$ python3 -q
>>> import numpy as np
>>> np.set_printoptions(precision=2, suppress=True, linewidth=200)
>>> tidy = lambda a: np.round(a, 2) + 0
>>> q, _ = np.linalg.qr(np.array([[-0.3, -0.8, 1.6, -1.4, -0.1, 1.0, 0.1, -1.5, -0.3, 0.6],
...     [-0.8, 0.3, 1.6, -0.4, -0.1, -0.3, 0.4, 0.7, 1.0, -0.5],
...     [-0.5, 0.0, 0.2, -1.2, 0.3, -0.6, 1.1, -1.1, -0.9, -0.3],
...     [-0.7, 0.8, 0.9, -0.2, -1.1, -2.2, -0.4, 0.1, 0.3, 1.9],
...     [-3.1, 0.5, 0.9, -0.9, -0.7, 0.1, 0.7, -0.6, -1.7, -1.1],
...     [-1.9, 0.1, 1.4, -2.0, 0.9, 1.7, 0.4, 0.1, -0.3, 0.5],
...     [-0.6, 1.7, -1.9, 0.2, -0.5, -0.5, -1.5, -1.1, 0.5, -1.3],
...     [0.1, -1.7, -0.3, 1.2, 0.2, 0.9, 0.1, 0.5, 1.0, -0.2],
...     [0.5, 0.3, 0.8, 0.5, -1.2, -1.8, -0.7, -0.2, -1.4, -0.1],
...     [0.1, 0.0, 1.7, 0.7, 0.5, -0.4, -1.3, -0.6, -1.7, 1.1]]))
>>> A = 2 * q
>>> tidy(A)
array([[-0.15,  0.67,  0.61,  0.82,  0.72,  0.78, -0.76,  0.62,  0.57, -0.25],
       [-0.41, -0.1 ,  0.78, -0.26, -0.19,  0.15,  0.9 , -0.13,  1.28,  0.79],
       [-0.26,  0.08, -0.03,  0.79,  0.  , -1.56, -0.19,  0.69,  0.12,  0.59],
       [-0.36, -0.5 ,  0.54, -0.28,  0.76, -0.77, -0.49, -0.97,  0.43, -0.84],
       [-1.58,  0.14, -0.26, -0.61,  0.42,  0.08,  0.37,  0.67, -0.43, -0.28],
       [-0.97,  0.24,  0.27,  0.72, -0.76,  0.26, -0.45, -1.03, -0.53,  0.46],
       [-0.31, -1.21, -0.8 , -0.12, -0.08,  0.41, -0.97,  0.23,  0.59,  0.53],
       [ 0.05,  1.29, -0.63, -0.89,  0.16, -0.24, -0.63, -0.41,  0.44,  0.55],
       [ 0.26, -0.31,  0.7 , -0.38,  1.  ,  0.11, -0.18, -0.04, -0.91,  1.15],
       [ 0.05, -0.02,  1.02, -0.85, -1.04, -0.18, -0.78,  0.66, -0.15, -0.22]])
>>> x0 = np.array([-3, 1, 2, 3, 1, 2, 0, -1, 2, -1])
>>> rhs = A @ x0
>>> b, lr = np.zeros(10), 1 / np.linalg.norm(A, 2) ** 2
>>> for i in range(60):
...     b -= lr * A.T @ (A @ b - rhs)
...     if i % 10 == 0: print(i, round(np.linalg.norm(A @ b - rhs), 2))
... 
0 0.0
10 0.0
20 0.0
30 0.0
40 0.0
50 0.0
>>> tidy(b)
array([-3.,  1.,  2.,  3.,  1.,  2.,  0., -1.,  2., -1.])
>>> f = np.array([-2, -2, 2, 1, 2, -1, -1, -1, -1, -2])
>>> out = A + np.outer(f, np.eye(10)[9])
>>> tidy(out)
array([[-0.15,  0.67,  0.61,  0.82,  0.72,  0.78, -0.76,  0.62,  0.57, -2.25],
       [-0.41, -0.1 ,  0.78, -0.26, -0.19,  0.15,  0.9 , -0.13,  1.28, -1.21],
       [-0.26,  0.08, -0.03,  0.79,  0.  , -1.56, -0.19,  0.69,  0.12,  2.59],
       [-0.36, -0.5 ,  0.54, -0.28,  0.76, -0.77, -0.49, -0.97,  0.43,  0.16],
       [-1.58,  0.14, -0.26, -0.61,  0.42,  0.08,  0.37,  0.67, -0.43,  1.72],
       [-0.97,  0.24,  0.27,  0.72, -0.76,  0.26, -0.45, -1.03, -0.53, -0.54],
       [-0.31, -1.21, -0.8 , -0.12, -0.08,  0.41, -0.97,  0.23,  0.59, -0.47],
       [ 0.05,  1.29, -0.63, -0.89,  0.16, -0.24, -0.63, -0.41,  0.44, -0.45],
       [ 0.26, -0.31,  0.7 , -0.38,  1.  ,  0.11, -0.18, -0.04, -0.91,  0.15],
       [ 0.05, -0.02,  1.02, -0.85, -1.04, -0.18, -0.78,  0.66, -0.15, -2.22]])
